>>> import numpy as np
>>> import numpy.linalg as la
>>> np.set_printoptions(precision=1, suppress=True, linewidth=140)
>>> out = np.array([[1, -3], [2, 3]])
>>> arr = np.tile(out, (2, 2))
>>> arr
array([[ 1, -3,  1, -3],
       [ 2,  3,  2,  3],
       [ 1, -3,  1, -3],
       [ 2,  3,  2,  3]])
>>> U, sv, VT = la.svd(arr)
>>> np.argmax(sv[:-1] / (sv[1:] + 1e-6)) + 1
np.int64(2)
>>> sv.round(1) + 0
array([8.6, 4.2, 0. , 0. ])
>>> out = U[:, :2] @ np.diag(sv[:2]) @ VT[:2]
>>> round(float(la.norm(arr - out) / la.norm(arr)), 1)
0.0
>>> round(la.norm(arr - out, 2), 1), np.round(sv[2], 1)
(np.float64(0.0), np.float64(0.0))
>>> np.allclose(arr[:-1].T @ la.lstsq(arr[:-1].T, arr[-1])[0], arr[-1])
True
>>> np.unique(arr.round(6), axis=0).shape
(2, 4)
>>> la.lstsq(arr[:-1].T, arr[-1])[2]
np.int32(2)
>>> np.abs(np.diag(la.qr(arr)[1])) > 1e-9
array([ True,  True, False, False])
>>> arr @ arr
array([[-10, -24, -10, -24],
       [ 16,   6,  16,   6],
       [-10, -24, -10, -24],
       [ 16,   6,  16,   6]])
>>> (arr - arr.T) / 2
array([[ 0. , -2.5,  0. , -2.5],
       [ 2.5,  0. ,  2.5,  0. ],
       [ 0. , -2.5,  0. , -2.5],
       [ 2.5,  0. ,  2.5,  0. ]])
>>> np.round(np.sort(np.abs(la.eigvals(arr))), 1) + 0
array([0., 0., 6., 6.])
>>> F = np.load("block11.npy")
>>> F
array([[ 0, -1,  0, -1,  0, -1],
       [-1, -1, -1, -1, -1, -1],
       [-2,  2, -2,  2, -2,  2],
       [ 0, -1,  0, -1,  0, -1],
       [-1, -1, -1, -1, -1, -1],
       [-2,  2, -2,  2, -2,  2]])
>>> # columns 0 and 2 are equal
>>> np.allclose(F[:-1].T @ la.lstsq(F[:-1].T, F[-1])[0], F[-1])
True
>>> try:
...     la.inv(F)
... except la.LinAlgError as e:
...     print(e)
... 
Singular matrix
>>> np.unique(F.round(6), axis=0).shape
(3, 6)
>>> np.round(np.trace(la.pinv(F) @ F), 1)
np.float64(2.0)
>>> np.trace(F)
np.int64(-3)
>>> (F + F.T) / 2
array([[ 0. , -1. , -1. , -0.5, -0.5, -1.5],
       [-1. , -1. ,  0.5, -1. , -1. ,  0.5],
       [-1. ,  0.5, -2. ,  1. , -1.5,  0. ],
       [-0.5, -1. ,  1. , -1. , -0.5,  0.5],
       [-0.5, -1. , -1.5, -0.5, -1. , -1.5],
       [-1.5,  0.5,  0. ,  0.5, -1.5,  2. ]])
>>> round(la.det(F), 1)
np.float64(0.0)
>>> la.matrix_power(F, 3)
array([[ -9,   0,  -9,   0,  -9,   0],
       [-18,   0, -18,   0, -18,   0],
       [  0,   0,   0,   0,   0,   0],
       [ -9,   0,  -9,   0,  -9,   0],
       [-18,   0, -18,   0, -18,   0],
       [  0,   0,   0,   0,   0,   0]])
>>> vec = np.array([0, 5, 1, 1, 2, 4])
>>> h1 = np.maximum(F @ vec, 0)
>>> np.maximum(F @ (3 * vec), 0)
array([ 0,  0, 42,  0,  0, 42])
>>> np.tanh(F @ vec)
array([-1., -1.,  1., -1., -1.,  1.])
>>> F * (h1 > 1e-9)[:, None]
array([[ 0,  0,  0,  0,  0,  0],
       [ 0,  0,  0,  0,  0,  0],
       [-2,  2, -2,  2, -2,  2],
       [ 0,  0,  0,  0,  0,  0],
       [ 0,  0,  0,  0,  0,  0],
       [-2,  2, -2,  2, -2,  2]])
>>> U, sv, VT = la.svd(F)
>>> sv.round(1) + 0
array([7.2, 3.8, 0. , 0. , 0. , 0. ])
>>> np.argmax(sv[:-1] / (sv[1:] + 1e-6)) + 1
np.int64(2)
>>> out = U[:, :2] @ np.diag(sv[:2]) @ VT[:2]
>>> round(float(la.norm(F - out, 2)), 1), round(float(sv[2]), 1)
(0.0, 0.0)
>>> round(np.abs(F - out).max(), 1)
np.float64(0.0)
>>> la.matrix_rank(F, rtol=0.05)
np.int64(2)
>>> round(la.norm(F - out) / la.norm(F), 1)
np.float64(0.0)
>>> O, _ = la.qr(np.array([[-1.1, 0.5, 1.7, -0.2],
...     [0.7, 1.5, 1.3, 0.0],
...     [0.7, 0.4, 0.0, 0.1],
...     [-0.7, -1.8, -0.4, 0.2]]))
>>> ev = np.array([0, 2, 2, 0])
>>> W0 = O @ np.diag(ev) @ O.T
>>> W0.round(1) + 0
array([[ 0.9,  0.8,  0. , -0.5],
       [ 0.8,  1.3,  0.4,  0.3],
       [ 0. ,  0.4,  0.2,  0.5],
       [-0.5,  0.3,  0.5,  1.6]])
>>> # rank 2
>>> round(np.trace(W0), 1)
np.float64(4.0)
>>> (W0 - W0.T) / 2
array([[0., 0., 0., 0.],
       [0., 0., 0., 0.],
       [0., 0., 0., 0.],
       [0., 0., 0., 0.]])
>>> np.allclose(W0 @ W0.T, W0.T @ W0)
True
>>> np.round(np.sort(np.abs(la.eigvals(W0))), 1) + 0
array([0., 0., 2., 2.])
>>> np.allclose(W0, W0.T)
True
>>> ev, evecs = la.eigh(W0)
>>> vec = np.array([1, 2, 3, 1])
>>> np.round(la.eigvalsh(W0[1:, 1:]), 1) + 0
array([0. , 1.1, 2. ])
>>> round(np.abs(W0).sum(axis=1).max(), 1), round(np.abs(ev).max(), 1)
(np.float64(2.9), np.float64(2.0))
>>> np.round(evecs * np.maximum(ev, 0) @ evecs.T, 1) + 0
array([[ 0.9,  0.8,  0. , -0.5],
       [ 0.8,  1.3,  0.4,  0.3],
       [ 0. ,  0.4,  0.2,  0.5],
       [-0.5,  0.3,  0.5,  1.6]])
